$ ipython --no-banner

In [1]: import numpy as np

In [2]: import numpy.linalg as la

In [3]: np.set_printoptions(precision=2, suppress=True, linewidth=160, floatmode="fixed")

In [4]: feats = np.load("m.npy")

In [5]: feats
Out[5]: 
array([[-5.81, -1.30, -1.20],
       [-1.58,  2.10, -0.30],
       [ 1.18,  0.20,  0.10],
       [ 3.28, -0.40,  0.60],
       [ 1.31, -1.60,  0.30],
       [ 8.33, -0.50,  1.60],
       [ 3.87,  0.90,  0.70],
       [-3.05,  0.30, -0.60],
       [-3.43,  0.90, -0.70],
       [-4.96,  0.30, -1.00],
       [ 4.25,  1.10,  0.90],
       [-6.75,  0.90, -1.30],
       [ 1.22,  0.30,  0.10],
       [-0.27,  0.10,  0.00],
       [-8.36,  0.40, -1.70],
       [ 5.66,  0.50,  1.10],
       [-5.32,  0.30, -1.00],
       [ 1.83,  0.50,  0.40],
       [ 1.28, -1.00,  0.20],
       [ 1.61,  1.90,  0.30]])

In [6]: Xs = feats - feats.mean(axis=0)

In [7]: V = la.svd(Xs)[2][:2]

In [8]: M2 = Xs - Xs @ V.T @ V

In [9]: round(float(la.norm(M2) / la.norm(Xs)), 2)
Out[9]: 0.01

In [10]: hat = feats @ la.solve(feats.T @ feats, feats.T)

In [11]: print(np.round(hat @ feats[:, 2], 2) + 0)
[-1.20 -0.30  0.10  0.60  0.30  1.60  0.70 -0.60 -0.70 -1.00  0.90 -1.30  0.10  0.00 -1.70  1.10 -1.00  0.40  0.20  0.30]

In [12]: print(np.round(la.eigvalsh(hat), 2) + 0)
[0.00 0.00 0.00 0.00 0.00 0.00 0.00 0.00 0.00 0.00 0.00 0.00 0.00 0.00 0.00 0.00 0.00 1.00 1.00 1.00]

In [13]: z = feats[:, 2] > np.median(feats[:, 2])

In [14]: f = feats[z].mean(axis=0) - feats[~z].mean(axis=0)

In [15]: z.astype(int)
Out[15]: array([0, 0, 0, 1, 1, 1, 1, 0, 0, 0, 1, 0, 0, 0, 0, 1, 0, 1, 1, 1])

In [16]: ((feats - feats.mean(axis=0)) @ f > 0).astype(int)
Out[16]: array([0, 0, 1, 1, 1, 1, 1, 0, 0, 0, 1, 0, 1, 1, 0, 1, 0, 1, 1, 1])

In [17]: (((feats - feats.mean(axis=0)) @ f > 0) == z).mean()
Out[17]: np.float64(0.85)

In [18]: M = np.array([[2.0, 0.0, 3.0], [3.0, 2.0, 5.0], [0.0, 0.0, 2.0]])

In [19]: Q, Rm = la.qr(M)

In [20]: np.round(abs(Rm[0, 0]), 2), round(float(la.norm(M[:, 0])), 2)
Out[20]: (np.float64(3.61), 3.61)

In [21]: Q
Out[21]: 
array([[-0.55, -0.83,  0.00],
       [-0.83,  0.55,  0.00],
       [-0.00, -0.00,  1.00]])

In [22]: print(Q.shape, Rm.shape)
(3, 3) (3, 3)

In [23]: np.round(Q.T @ Q, 2) + 0
Out[23]: 
array([[1.00, 0.00, 0.00],
       [0.00, 1.00, 0.00],
       [0.00, 0.00, 1.00]])

In [24]: la.norm(Q, axis=0)
Out[24]: array([1.00, 1.00, 1.00])

In [25]: np.round(Q.T @ Q, 2) + 0
Out[25]: 
array([[1.00, 0.00, 0.00],
       [0.00, 1.00, 0.00],
       [0.00, 0.00, 1.00]])

In [26]: la.pinv(Q)
Out[26]: 
array([[-0.55, -0.83,  0.00],
       [-0.83,  0.55,  0.00],
       [ 0.00,  0.00,  1.00]])

In [27]: K = np.load("block11.npy")

In [28]: K
Out[28]: 
array([[1, 0, 0, 0],
       [3, 1, 0, 0],
       [3, 2, 1, 0],
       [3, 2, 1, 1]])

In [29]: left, sig = la.svd(K)
Traceback (most recent call last):
  Cell In[29], line 1
    left, sig = la.svd(K)
ValueError: too many values to unpack (expected 2)


In [30]: left, sig, VT = la.svd(K, full_matrices=False)

In [31]: print(np.round(VT @ VT.T, 2) + 0)
[[1.00 0.00 0.00 0.00]
 [0.00 1.00 0.00 0.00]
 [0.00 0.00 1.00 0.00]
 [0.00 0.00 0.00 1.00]]

In [32]: np.round(left.T @ left, 2) + 0
Out[32]: 
array([[1.00, 0.00, 0.00, 0.00],
       [0.00, 1.00, 0.00, 0.00],
       [0.00, 0.00, 1.00, 0.00],
       [0.00, 0.00, 0.00, 1.00]])

In [33]: print(sig / sig[0])
[1.00 0.20 0.11 0.03]

In [34]: sig
Out[34]: array([6.17, 1.20, 0.66, 0.20])

In [35]: np.abs(left[:, 0]).round(6).argmax()
Out[35]: np.int64(3)

In [36]: (sig > 1e-8).sum()
Out[36]: np.int64(4)

In [37]: f = np.array([1, 0, 1, 1])

In [38]: M2 = K + np.outer(f, np.eye(4)[1])

In [39]: M2
Out[39]: 
array([[1.00, 1.00, 0.00, 0.00],
       [3.00, 1.00, 0.00, 0.00],
       [3.00, 3.00, 1.00, 0.00],
       [3.00, 3.00, 1.00, 1.00]])

In [40]: print(la.matrix_rank(M2 - K))
1

In [41]: x0 = np.array([-5, 1, -4, -2])

In [42]: h1 = np.maximum(K @ x0, 0)

In [43]: print(np.maximum(K @ (3 * x0), 0))
[0 0 0 0]

In [44]: K.T @ h1
Out[44]: array([0, 0, 0, 0])

In [45]: print(h1)
[0 0 0 0]

In [46]: print(K * (h1 > 1e-9)[:, None])
[[0 0 0 0]
 [0 0 0 0]
 [0 0 0 0]
 [0 0 0 0]]

In [47]: np.flatnonzero(h1 > 1e-9)
Out[47]: array([], dtype=int64)

In [48]: print(np.prod(np.diag(K)), round(float(la.det(K)), 2))
1 1.0

In [49]: K @ K
Out[49]: 
array([[ 1,  0,  0,  0],
       [ 6,  1,  0,  0],
       [12,  4,  1,  0],
       [15,  6,  2,  1]])

In [50]: evals, V = la.eig(K)

In [51]: print(evals)
[1.00 1.00 1.00 1.00]

In [52]: print(np.prod(evals))
1.0

In [53]: np.sort(la.eigvals(la.inv(K)))
Out[53]: array([1.00, 1.00, 1.00, 1.00])

In [54]: m1 = np.load("layer17.npy")

In [55]: m1
Out[55]: 
array([[5.00, 4.00, 4.00],
       [4.00, 5.00, 4.00],
       [4.00, 4.00, 5.00]])

In [56]: left, sig, VT = la.svd(m1)

In [57]: np.argmax(sig[:-1] / (sig[1:] + 1e-6)) + 1
Out[57]: np.int64(1)

In [58]: M2 = left[:, :1] @ np.diag(sig[:1]) @ VT[:1]

In [59]: la.matrix_rank(M2)
Out[59]: np.int64(1)

In [60]: M2
Out[60]: 
array([[4.33, 4.33, 4.33],
       [4.33, 4.33, 4.33],
       [4.33, 4.33, 4.33]])

In [61]: np.round(la.norm(m1 - M2, 2), 2), sig[1]
Out[61]: (np.float64(1.0), np.float64(1.0))

In [62]: la.matrix_rank(m1, rtol=0.05)
Out[62]: np.int64(3)

In [63]: f = np.array([0, 3, 1])

In [64]: np.array([np.convolve(row, f, "same") for row in m1])
Out[64]: 
array([[15.00, 17.00, 16.00],
       [12.00, 19.00, 17.00],
       [12.00, 16.00, 19.00]])

In [65]: np.polyval(f, m1[1])
Out[65]: array([13.00, 16.00, 13.00])

In [66]: mat = np.load("run2.npy")

In [67]: mat
Out[67]: 
array([[0, 0, 1],
       [2, 0, 1],
       [3, 2, 0]])

In [68]: M2 = np.array([[1, 0], [7, 6]])

In [69]: W2 = np.kron(M2, mat)

In [70]: round(float(la.norm(W2, 2)), 2), round(la.norm(M2, 2) * la.norm(mat, 2), 2)
Out[70]: (37.26, np.float64(37.26))

In [71]: W2
Out[71]: 
array([[ 0,  0,  1,  0,  0,  0],
       [ 2,  0,  1,  0,  0,  0],
       [ 3,  2,  0,  0,  0,  0],
       [ 0,  0,  7,  0,  0,  6],
       [14,  0,  7, 12,  0,  6],
       [21, 14,  0, 18, 12,  0]])

In [72]: hat = np.triu(np.array([[7, 9, 7], [1, 2, 9], [0, 5, 7]]), 1) + np.eye(3)

In [73]: M2 = hat @ mat @ la.inv(hat)

In [74]: print(np.trace(M2), np.trace(mat))
0.0 0

In [75]: la.matrix_rank(M2)
Out[75]: np.int64(3)

In [76]: round(float(la.det(M2)), 2)
Out[76]: 4.0

In [77]: print(np.round(np.poly(M2), 2) + 0)
[ 1.00  0.00 -5.00 -4.00]

In [78]: F = np.load("test1.npy")

In [79]: print(F)
[[ 0  0 -1]
 [ 4  4  3]
 [ 1  1  0]
 [ 4  4  3]]

In [80]: left, sig, VT = la.svd(F)

In [81]: sig.round(2) + 0
Out[81]: array([9.15, 1.10, 0.00])

In [82]: M2 = left[:, :2] @ np.diag(sig[:2]) @ VT[:2]

In [83]: np.round(np.abs(F - M2).max(), 2)
Out[83]: np.float64(0.0)

In [84]: print(la.matrix_rank(M2))
2

In [85]: M2.round(2) + 0
Out[85]: 
array([[ 0.00,  0.00, -1.00],
       [ 4.00,  4.00,  3.00],
       [ 1.00,  1.00,  0.00],
       [ 4.00,  4.00,  3.00]])

In [86]: arr = np.load("sample13.npy")

In [87]: arr
Out[87]: 
array([[ 1.29, -0.06, -1.05,  0.03],
       [ 1.16, -0.10, -0.94,  0.11],
       [ 0.75,  0.18, -0.63, -0.37]])

In [88]: left, sig, VT = la.svd(arr, full_matrices=False)

In [89]: print(left.shape, sig.shape, VT.shape)
(3, 3) (3,) (3, 4)

In [90]: np.round(left.T @ arr @ VT.T, 2) + 0
Out[90]: 
array([[2.44, 0.00, 0.00],
       [0.00, 0.44, 0.00],
       [0.00, 0.00, 0.00]])

In [91]: round(np.sqrt((sig ** 2).sum()), 2), round(float(la.norm(arr)), 2)
Out[91]: (np.float64(2.48), 2.48)

In [92]: np.allclose(left * sig @ VT, arr)
Out[92]: True

In [93]: left, sig, VT = la.svd(arr)

In [94]: V = VT[:(sig > 1e-8).sum()]

In [95]: rng = np.random.default_rng(52934)

In [96]: x0 = arr[0] + -1 * arr[2] + rng.integers(2) * np.eye(4)[2]

In [97]: print(x0)
[ 0.54 -0.24  0.58  0.40]

In [98]: np.allclose(V.T @ V @ x0, x0)
Out[98]: False

In [99]: np.diag(V.T @ V)
Out[99]: array([0.60, 0.24, 0.40, 0.76])

In [100]: left, sig, VT = la.svd(arr)

In [101]: np.argmax(sig[:-1] / (sig[1:] + 1e-6)) + 1
Out[101]: np.int64(2)

In [102]: M2 = left[:, :2] @ np.diag(sig[:2]) @ VT[:2]

In [103]: M2
Out[103]: 
array([[ 1.29, -0.06, -1.05,  0.03],
       [ 1.16, -0.10, -0.94,  0.11],
       [ 0.75,  0.18, -0.63, -0.37]])

In [104]: print(la.matrix_rank(arr, rtol=0.05))
2

In [105]: print(round(np.abs(arr - M2).max(), 2))
0.0

In [106]: np.round(la.norm(arr - M2) / la.norm(arr), 2)
Out[106]: np.float64(0.0)
